>>> import numpy as np
>>> from numpy import linalg as LA
>>> np.set_printoptions(precision=1, suppress=True, linewidth=160)
>>> X = np.loadtxt("sample7.csv", delimiter=",")
>>> X
array([[ 0.5,  1.3,  0.4],
       [ 1.7, -2.5, -0.9],
       [-2. ,  2. ,  0.7],
       [-0.2,  1.9,  0.7],
       [ 0.1,  0.7,  0.3],
       [ 1.7, -0.6, -0.3],
       [ 0.6,  3.8,  1.3],
       [-1.5,  3.9,  1.4],
       [ 1.1, -4.5, -1.5],
       [ 1. ,  0.6,  0.1],
       [ 1.3, -2.4, -0.7],
       [-0.9, -0.2, -0.4],
       [ 1.1,  3.6,  1.1],
       [ 1.4,  0.1,  0. ],
       [-1.5, -0.1, -0.2],
       [-1.3, -0.9, -0.3],
       [ 0.9,  2.6,  0.8],
       [ 0.2,  3.9,  1.2],
       [ 3. ,  4.8,  1.6],
       [-1.1, -1.8, -0.4],
       [ 0. , -2.9, -0.8],
       [ 2.2,  3.8,  1.2],
       [ 0.7,  1.9,  0.5],
       [ 0.6,  0.8,  0.2],
       [-1.5, -2. , -0.7]])
>>> hat = X @ LA.solve(X.T @ X, X.T)
>>> np.round(LA.eigvalsh(hat), 1) + 0
array([0., 0., 0., 0., 0., 0., 0., 0., 0., 0., 0., 0., 0., 0., 0., 0., 0., 0., 0., 0., 0., 0., 1., 1., 1.])
>>> print(np.round(np.trace(hat), 1))
3.0
>>> cent = X[[16, 1]].astype(float)
>>> for _ in range(3):
...     idx = LA.norm(X[:, None] - cent, axis=-1).argmin(axis=1)
...     cent = np.array([X[idx == j].mean(axis=0) for j in range(2)])
... 
>>> print(idx)
[0 1 0 0 0 1 0 0 1 0 1 1 0 1 1 1 0 0 0 1 1 0 0 0 1]
>>> cent[1] - cent[0]
array([-0.4, -4.2, -1.4])
>>> np.abs(cent[1] - cent[0]).argmax()
np.int64(1)
>>> np.bincount(idx)
array([14, 11])
>>> M2 = np.array([[3, 2], [0, 1], [5, 3]])
>>> np.einsum("ij->j", X)
array([ 8.1, 17.8,  5.3])
>>> M2 @ X
Traceback (most recent call last):
  File "<python-input-16>", line 1, in <module>
    M2 @ X
    ~~~^~~
ValueError: matmul: Input operand 1 has a mismatch in its core dimension 0, with gufunc signature (n?,k),(k,m?)->(n?,m?) (size 25 is different from 2)
